$ python3 -q
>>> import numpy as np
>>> np.set_printoptions(precision=2, suppress=True, linewidth=140, floatmode="fixed")
>>> M = np.loadtxt("test19.csv", delimiter=",")
>>> M
array([[-0.26, -2.09,  1.31, -0.52,  1.61],
       [-0.24, -1.83,  1.11, -0.02,  2.09],
       [-0.05, -0.02, -0.14,  1.60,  2.54],
       [-0.26, -2.18,  1.40, -0.82,  1.24],
       [-0.09, -1.16,  0.88, -1.96, -1.74],
       [-0.19, -1.89,  1.31, -1.80, -0.65],
       [ 0.05,  0.05,  0.11, -1.58, -2.55],
       [ 0.26,  2.22, -1.44,  1.09, -0.85],
       [ 0.26,  2.22, -1.45,  1.12, -0.81],
       [ 0.11,  0.52, -0.20, -1.29, -2.65],
       [-0.17, -1.75,  1.23, -1.88, -0.93],
       [ 0.04,  0.71, -0.60,  1.88,  2.14],
       [-0.20, -1.93,  1.33, -1.78, -0.57],
       [-0.09, -1.11,  0.85, -1.96, -1.79],
       [-0.14, -0.84,  0.41,  1.06,  2.64],
       [ 0.20,  1.45, -0.83, -0.48, -2.44],
       [-0.19, -1.89,  1.31, -1.80, -0.65],
       [ 0.05,  0.05,  0.11, -1.58, -2.55],
       [ 0.18,  1.15, -0.63, -0.79, -2.58],
       [ 0.13,  0.69, -0.31, -1.18, -2.65],
       [ 0.01, -0.35,  0.37, -1.76, -2.37],
       [-0.15, -0.96,  0.49,  0.96,  2.63],
       [ 0.15,  0.87, -0.43, -1.03, -2.64],
       [ 0.25,  2.01, -1.25,  0.34, -1.80]])
>>> np.argsort(-np.linalg.norm(M, axis=0).round(6), kind="stable")[:3]
array([4, 1, 3])
>>> np.linalg.cond(M) > 100
np.True_
>>> [round(float(x), 2) for x in np.linalg.svd(M, compute_uv=False)[:3]]
[11.24, 9.47, 0.0]
>>> np.linalg.matrix_rank(M, rtol=0.1)
np.int64(2)
>>> round(float(np.linalg.norm(M, 2) / np.linalg.norm(M)), 2)
0.76
>>> vec = np.array([-8, -5, 2, -8, -2])
>>> (M @ vec).argmax()
np.int64(10)
>>> M @ np.eye(5)[4]
array([ 1.61,  2.09,  2.54,  1.24, -1.74, -0.65, -2.55, -0.85, -0.81, -2.65, -0.93,  2.14, -0.57, -1.79,  2.64, -2.44, -0.65, -2.55, -2.58,
       -2.65, -2.37,  2.63, -2.64, -1.80])
>>> np.sign((M @ vec).round(6))
array([ 1.00,  1.00, -1.00,  1.00,  1.00,  1.00,  1.00, -1.00, -1.00,  1.00,  1.00, -1.00,  1.00,  1.00, -1.00, -1.00,  1.00,  1.00,  1.00,
        1.00,  1.00, -1.00,  1.00, -1.00])
